% ipython --no-banner

In [1]: import numpy as np

In [2]: np.set_printoptions(precision=1, suppress=True, linewidth=100)

In [3]: def tidy(a):
   ...:     return np.round(a, 1) + 0
   ...: 

In [4]: C = np.array([[2, -1, 1], [2, 0, 0]])

In [5]: F = np.repeat(C, 24 // 2, axis=0)

In [6]: rng = np.random.default_rng(3094)

In [7]: F = F + 0.3 * rng.normal(size=F.shape)

In [8]: tidy(F)
Out[8]: 
array([[ 2. , -1.4,  0.9],
       [ 2.1, -0.7,  1.1],
       [ 1.8, -1.1,  1. ],
       [ 1.5, -0.6,  1.1],
       [ 1.6, -1.4,  1.1],
       [ 2.3, -0.9,  1.3],
       [ 2.2, -1.2,  1.4],
       [ 2. , -1.3,  1.3],
       [ 1.9, -0.7,  1.3],
       [ 1.9, -1.4,  1. ],
       [ 2.1, -1.1,  0.9],
       [ 1.8, -0.9,  1.3],
       [ 1.5,  0. , -0.6],
       [ 2.4,  0. , -0.3],
       [ 2.3, -0.1, -0.1],
       [ 1.9, -0.2, -0.1],
       [ 2.4,  0. , -0.1],
       [ 1.4, -0.3, -0.2],
       [ 2. , -0.5,  0.1],
       [ 1.5,  0.2, -0.1],
       [ 1.4, -0.1,  0.2],
       [ 2.4,  0.1, -0.3],
       [ 1.9, -0.2, -0.2],
       [ 2.4,  0.3, -0.3]])

In [9]: Xc = F - F.mean(axis=0)

In [10]: U, s, Vh = np.linalg.svd(Xc, full_matrices=False)

In [11]: print(np.linalg.matrix_rank(Xc))
3

In [12]: (np.sign(U[:, 0]) == np.sign(U[0, 0])).astype(int)
Out[12]: array([1, 1, 1, 1, 1, 1, 1, 1, 1, 1, 1, 1, 0, 0, 0, 0, 0, 0, 0, 0, 0, 0, 0, 0])

In [13]: tidy(s ** 2 / (s ** 2).sum())
Out[13]: array([0.8, 0.1, 0.1])

In [14]: tidy(np.abs(Vh[-1]))
Out[14]: array([0.1, 0.8, 0.6])

In [15]: tidy((s ** 2).sum() ** 2 / (s ** 4).sum())
Out[15]: np.float64(1.4)
